$ python -q
>>> import numpy as np
>>> np.set_printoptions(precision=3, suppress=True, linewidth=140, sign=" ")
>>> rnd = lambda a: np.round(a, 3) + 0
>>> rng = np.random.default_rng(565)
>>> F = np.array([[-3, 1, 0, -1, -2],
...     [1, -1, 1, 1, -1],
...     [2, 1, -1, 2, -1],
...     [-2, -2, -2, 0, 0],
...     [0, -3, -3, -2, -3],
...     [0, -1, 0, 3, 0],
...     [-2, -2, -3, -1, 1]]) * (rng.random((7, 5)) < 0.3)
>>> print(F)
[[ 0  0  0  0 -2]
 [ 0  0  1  0  0]
 [ 0  0 -1  0  0]
 [ 0  0  0  0  0]
 [ 0  0 -3  0  0]
 [ 0  0  0  0  0]
 [ 0  0  0  0  0]]
>>> Y = np.array([[3, 1], [0, 1], [-3, 3], [-2, 2], [-2, 3]])
>>> print(np.einsum("ik,kj->ij", F, Y))
[[ 4 -6]
 [-3  3]
 [ 3 -3]
 [ 0  0]
 [ 9 -9]
 [ 0  0]
 [ 0  0]]
>>> print(Y.T @ F.T)
[[ 4 -3  3  0  9  0  0]
 [-6  3 -3  0 -9  0  0]]
>>> print(np.linalg.matrix_rank(np.vstack([F, Y.T])))
4
>>> print(F @ Y)
[[ 4 -6]
 [-3  3]
 [ 3 -3]
 [ 0  0]
 [ 9 -9]
 [ 0  0]
 [ 0  0]]
>>> Y = F + rng.integers(-2, 3, (7, 2)) @ rng.integers(-2, 3, (2, 5))
>>> print(Y)
[[ 2  0 -5 -6 -5]
 [-4  3  5  6  3]
 [ 4 -4 -3 -4 -2]
 [-2  2  1  2  1]
 [-4  3  1  6  3]
 [ 2 -4  3  2  1]
 [ 0  2 -4 -4 -2]]
>>> print(rnd(np.linalg.svd(Y - F, compute_uv=False)))
[ 17.899   8.345   0.      0.      0.   ]
>>> print(Y - F)
[[ 2  0 -5 -6 -3]
 [-4  3  4  6  3]
 [ 4 -4 -2 -4 -2]
 [-2  2  1  2  1]
 [-4  3  4  6  3]
 [ 2 -4  3  2  1]
 [ 0  2 -4 -4 -2]]
>>> print(rnd(np.linalg.svd(F, compute_uv=False)))
[ 3.317  2.     0.     0.     0.   ]
>>> print(F[:, 1] @ F[:, 2])
0
>>> print(rnd(np.linalg.pinv(F)))
[[ 0.     0.     0.     0.     0.     0.     0.   ]
 [ 0.     0.     0.     0.     0.     0.     0.   ]
 [ 0.     0.091 -0.091  0.    -0.273  0.     0.   ]
 [ 0.     0.     0.     0.     0.     0.     0.   ]
 [-0.5    0.     0.     0.     0.     0.     0.   ]]
>>> feats = np.diag(np.array([-3, -3, 2])) + -2 * np.eye(3, k=1) + -2 * np.eye(3, k=-1)
>>> print(feats)
[[-3. -2.  0.]
 [-2. -3. -2.]
 [ 0. -2.  2.]]
>>> # symmetric, so the eigenvalues are real
>>> u, v = feats[0], feats[2]
>>> print(u @ u)
13.0
>>> print(u @ v)
4.0
>>> pr = (u @ v) / (u @ u) * u
>>> print(rnd(pr))
[-0.923 -0.615  0.   ]
>>> print(np.outer(u, v))
[[-0.  6. -6.]
 [-0.  4. -4.]
 [ 0. -0.  0.]]
>>> print(rnd(np.linalg.norm(u + v) ** 2 + np.linalg.norm(u - v) ** 2))
42.0
>>> evals, vecs = np.linalg.eigh(feats)
>>> x0 = np.array([4, 2, 9])
>>> print(np.abs(feats).sum(axis=1).max(), rnd(np.abs(evals).max()))
7.0 5.293
>>> print(rnd(vecs * np.abs(evals) @ vecs.T))
[[ 3.088  1.747  0.645]
 [ 1.747  3.732  0.135]
 [ 0.645  0.135  2.751]]
>>> print(rnd(np.linalg.eigvalsh(feats[1:, 1:])))
[-3.702  2.702]
>>> print(x0 @ feats @ x0)
-2.0
>>> evals, vecs = np.linalg.eigh(feats)
>>> print(np.abs(vecs[:, -1]).round(6).argmax())
2
>>> print(rnd(vecs.T @ vecs))
[[ 1.  0.  0.]
 [ 0.  1.  0.]
 [ 0.  0.  1.]]
>>> print(rnd(np.linalg.eigvalsh(feats + 4 * np.eye(3))))
[-1.293  2.508  6.785]
>>> X = np.load("block7.npy")
>>> print(X)
[[ 0  2 -1 -1  2  0]
 [-2  0 -2  1  1  1]
 [ 1  2  0 -1  1  1]
 [ 1 -1  1  0  0  0]
 [-2 -1 -1  0  0  1]
 [ 0 -1 -1  0 -1  0]]
>>> x0 = np.array([0, -4, 4, 9, -2, -2])
>>> print(rnd(np.linalg.eigvals(X).real))
[ 0.  0.  0.  0.  0.  0.]
>>> print(rnd(np.linalg.svd(X, compute_uv=False)))
[ 4.305  4.305  1.281  1.281  0.907  0.907]
>>> q = np.linalg.solve(np.eye(6) - X, np.eye(6) + X)
>>> print(rnd(q @ q.T))
[[ 1.  0.  0.  0.  0.  0.]
 [ 0.  1.  0.  0.  0.  0.]
 [ 0.  0.  1.  0.  0.  0.]
 [ 0.  0.  0.  1.  0.  0.]
 [ 0.  0.  0.  0.  1.  0.]
 [ 0.  0.  0.  0.  0.  1.]]
>>> print(rnd(np.linalg.det(q)))
1.0
>>> A = np.eye(5, dtype=int)[rng.permutation(5)]
>>> print(A)
[[ 0  0  0  0  1]
 [ 1  0  0  0  0]
 [ 0  1  0  0  0]
 [ 0  0  1  0  0]
 [ 0  0  0  1  0]]
>>> x0 = np.array([0, 2, 2, 0, 1])
>>> print(rnd(np.linalg.norm(x0)), rnd(np.linalg.norm(A @ x0)))
3.0 3.0
>>> print(rnd(np.linalg.inv(A)))
[[ 0.  1.  0.  0.  0.]
 [ 0.  0.  1.  0.  0.]
 [ 0.  0.  0.  1.  0.]
 [ 0.  0.  0.  0.  1.]
 [ 1.  0.  0.  0.  0.]]
>>> print(rnd(np.abs(np.linalg.eigvals(A))))
[ 1.  1.  1.  1.  1.]
>>> print(rnd(np.sort(np.abs(np.fft.fft(A[0])))), rnd(np.sort(np.linalg.svd(A, compute_uv=False))))
[ 1.  1.  1.  1.  1.] [ 1.  1.  1.  1.  1.]
>>> print(rnd(np.fft.fft(A[0])))
[ 1.   +0.j     0.309+0.951j -0.809+0.588j -0.809-0.588j  0.309-0.951j]
>>> print(A @ np.ones(5))
[ 1.  1.  1.  1.  1.]
>>> print((A @ A)[0])
[ 0  0  0  1  0]
>>> m1 = np.loadtxt("sample3.csv", delimiter=",")
>>> print(m1)
[[-2. -1. -2. -1.  0.  0. -3.]
 [-1.  0. -1.  0.  1.  1. -2.]
 [-3. -2. -3. -2. -1. -1. -4.]
 [ 5.  6.  5.  6.  7.  7.  4.]
 [ 5.  6.  5.  6.  7.  7.  4.]]
>>> # rows 3 and 4 are equal
>>> rank = np.linalg.matrix_rank(m1)
>>> print(rank)
2
>>> N = np.linalg.svd(m1)[2][rank:].T
>>> print([int(np.linalg.matrix_rank(m1[:, :j + 1])) for j in range(7)])
[1, 2, 2, 2, 2, 2, 2]
>>> print([int(np.linalg.matrix_rank(m1[:i])) for i in range(1, len(m1) + 1)])
[1, 2, 2, 2, 2]
>>> print([int(np.linalg.matrix_rank(np.delete(m1, i, axis=0))) for i in range(5)])
[2, 2, 2, 2, 2]
>>> print(np.allclose(m1 @ N, 0))
True
>>> print(rnd(np.linalg.norm(m1, 2) / np.linalg.norm(m1)))
0.971
>>> print(np.linalg.matrix_rank(m1, rtol=0.1))
2
>>> Y = np.array([[0, 3, 3],
...     [2, 3, 1],
...     [0, -3, 0],
...     [-2, 2, -2],
...     [-3, -1, -1],
...     [1, -2, 3],
...     [-2, 2, -3]])
>>> print(np.einsum("ik,kj->ji", m1, Y))
[[  6.   2.  10. -22. -22.]
 [-11.  -7. -15.  17.  17.]
 [  4.   5.   3.  11.  11.]]
>>> print(np.einsum("ij,ij->i", m1, m1))
[  19.    8.   44.  236.  236.]
>>> print(np.einsum("ij->j", m1))
[ 4.  9.  4.  9. 14. 14. -1.]
>>> print(Y.T @ m1.T)
[[  6.   2.  10. -22. -22.]
 [-11.  -7. -15.  17.  17.]
 [  4.   5.   3.  11.  11.]]
>>> E = np.load("m.npy")
>>> print(E)
[[ 39  21   3   3  -3 -11  25 -21 -20]
 [ 21  63 -13 -19   2  32   0  -2 -12]
 [  3 -13  28   0   5 -11   6   1   3]
 [  3 -19   0  40  -1  -6  14   5 -13]
 [ -3   2   5  -1  32  -8  -5 -12   3]
 [-11  32 -11  -6  -8  51  -7  14 -16]
 [ 25   0   6  14  -5  -7  32 -20 -18]
 [-21  -2   1   5 -12  14 -20  41  18]
 [-20 -12   3 -13   3 -16 -18  18  56]]
>>> # symmetric, so the eigenvalues are real
>>> x0 = np.array([5, 3, 3, -3, 4, 1, -3, -2, 3])
>>> target = E @ x0
>>> print(target)
[ 142  320   58 -263  177  -10  -36 -125   94]
>>> print(rnd(np.linalg.solve(E.T, E[6])))
[ 0.  0.  0.  0.  0.  0.  1.  0.  0.]
>>> print(rnd(np.linalg.solve(E, -3 * target)))
[-15.  -9.  -9.   9. -12.  -3.   9.   6.  -9.]
>>> evals, vecs = np.linalg.eigh(E)
>>> print((evals > 1e-8).sum(), (evals < -1e-8).sum())
9 0
>>> print(rnd(np.linalg.svd(E, compute_uv=False)))
[ 112.745  101.313   60.842   36.898   27.034   26.132   15.041    1.7      0.295]
>>> print(np.unique(evals.round(6) + 0, return_counts=True)[1])
[ 1  1  1  1  1  1  1  1  1]
>>> Y = np.array([[0, 1],
...     [2, 1],
...     [0, 2],
...     [0, 2],
...     [-2, 1],
...     [-1, 2],
...     [-1, 0],
...     [2, -2],
...     [-1, -1]])
>>> print(np.linalg.matrix_rank(np.vstack([E, Y.T])))
9
>>> print(Y.T @ E.T)
[[  12   98  -32  -21  -74   80  -37   90  -16]
 [ 109  102   24   54   44   69  104  -95 -173]]
>>> print(rnd(E.mean(axis=0)))
[ 4.     8.     2.444  2.556  1.444  4.222  3.     2.667  0.111]
>>> print(E.sum(axis=0))
[ 36  72  22  23  13  38  27  24   1]
>>> print(E.shape)
(9, 9)
>>> print(E - E[0])
[[  0   0   0   0   0   0   0   0   0]
 [-18  42 -16 -22   5  43 -25  19   8]
 [-36 -34  25  -3   8   0 -19  22  23]
 [-36 -40  -3  37   2   5 -11  26   7]
 [-42 -19   2  -4  35   3 -30   9  23]
 [-50  11 -14  -9  -5  62 -32  35   4]
 [-14 -21   3  11  -2   4   7   1   2]
 [-60 -23  -2   2  -9  25 -45  62  38]
 [-59 -33   0 -16   6  -5 -43  39  76]]
>>> print(np.unravel_index(np.abs(E).argmax(), E.shape))
(np.int64(1), np.int64(1))
>>> print(np.diff(E, axis=0))
[[-18  42 -16 -22   5  43 -25  19   8]
 [-18 -76  41  19   3 -43   6   3  15]
 [  0  -6 -28  40  -6   5   8   4 -16]
 [ -6  21   5 -41  33  -2 -19 -17  16]
 [ -8  30 -16  -5 -40  59  -2  26 -19]
 [ 36 -32  17  20   3 -58  39 -34  -2]
 [-46  -2  -5  -9  -7  21 -52  61  36]
 [  1 -10   2 -18  15 -30   2 -23  38]]
>>> C2 = E.T @ E
>>> print(rnd(np.linalg.svd(E, compute_uv=False) ** 2))
[ 12711.44   10264.404   3701.762   1361.465    730.856    682.868    226.229      2.889      0.087]
>>> print(np.allclose(C2, C2.T))
True
>>> print(np.diag(C2))
[ 3576  6116  1154  2397  1305  4468  2679  3216  4771]
>>> data = np.loadtxt("w.csv", delimiter=",")
>>> print(data)
[[ 1.219  4.455 -5.269]
 [ 1.221  4.435 -4.788]
 [ 0.734  4.8   -4.824]
 [ 1.148  5.336 -4.652]
 [ 0.318  4.982 -4.857]
 [ 0.879  4.982 -5.231]
 [ 1.136  4.989 -4.861]
 [ 1.032  5.048 -5.343]
 [ 3.073 -2.956  5.052]
 [ 3.161 -3.532  4.944]
 [ 2.637 -2.775  5.52 ]
 [ 2.969 -2.856  5.046]
 [ 2.737 -3.392  5.222]
 [ 2.961 -3.15   5.176]
 [ 3.206 -2.583  4.514]
 [ 2.752 -3.009  5.323]
 [ 4.291 -3.981 -0.853]
 [ 4.271 -3.995 -0.61 ]
 [ 3.924 -4.283 -1.557]
 [ 4.281 -4.064 -1.414]
 [ 4.084 -4.453 -1.133]
 [ 4.316 -4.062 -0.647]
 [ 3.557 -3.845 -1.495]
 [ 4.419 -4.221 -0.85 ]]
>>> lab = data[:, 0] > np.median(data[:, 0])
>>> u = data[lab].mean(axis=0) - data[~lab].mean(axis=0)
>>> print(rnd((((data - data.mean(axis=0)) @ u > 0) == lab).mean()))
0.833
>>> print(((data - data.mean(axis=0)) @ u > 0).astype(int))
[ 0  0  0  0  0  0  0  0  1  1  1  1  1  1  1  1  1  1  1  1  1  1  1  1]
>>> print(rnd(u))
[ 2.232 -5.961  2.465]
>>> Y = np.c_[data[:, :2] @ np.array([[6, -8], [9, 8]]), np.array([0, -3, 2, -1, 3, 2, -4, -1, 3, 3, -3, -1, -5, -5, 2, 2, 4, 3, -1, 1, 4, 3, -3, 4])]
>>> print(rnd(Y))
[[ 47.409  25.888   0.   ]
 [ 47.241  25.712  -3.   ]
 [ 47.604  32.528   2.   ]
 [ 54.912  33.504  -1.   ]
 [ 46.746  37.312   3.   ]
 [ 50.112  32.824   2.   ]
 [ 51.717  30.824  -4.   ]
 [ 51.624  32.128  -1.   ]
 [ -8.166 -48.232   3.   ]
 [-12.822 -53.544   3.   ]
 [ -9.153 -43.296  -3.   ]
 [ -7.89  -46.6    -1.   ]
 [-14.106 -49.032  -5.   ]
 [-10.584 -48.888  -5.   ]
 [ -4.011 -46.312   2.   ]
 [-10.569 -46.088   2.   ]
 [-10.083 -66.176   4.   ]
 [-10.329 -66.128   3.   ]
 [-15.003 -65.656  -1.   ]
 [-10.89  -66.76    1.   ]
 [-15.573 -68.296   4.   ]
 [-10.662 -67.024   3.   ]
 [-13.263 -59.216  -3.   ]
 [-11.475 -69.12    4.   ]]
>>> print(rnd(np.linalg.norm(Y - data @ np.linalg.lstsq(data, Y)[0], axis=0)))
[  0.      0.     13.331]
>>> print(rnd(np.linalg.norm(np.linalg.qr(data)[0].T @ Y, axis=0) ** 2 / ((Y ** 2).sum(axis=0) + 1e-12)))
[ 1.     1.     0.141]
>>> print(rnd(np.linalg.lstsq(data, Y[:, 0])[0]))
[ 6.  9.  0.]
>>> print(np.linalg.matrix_rank(np.c_[data, Y]))
4
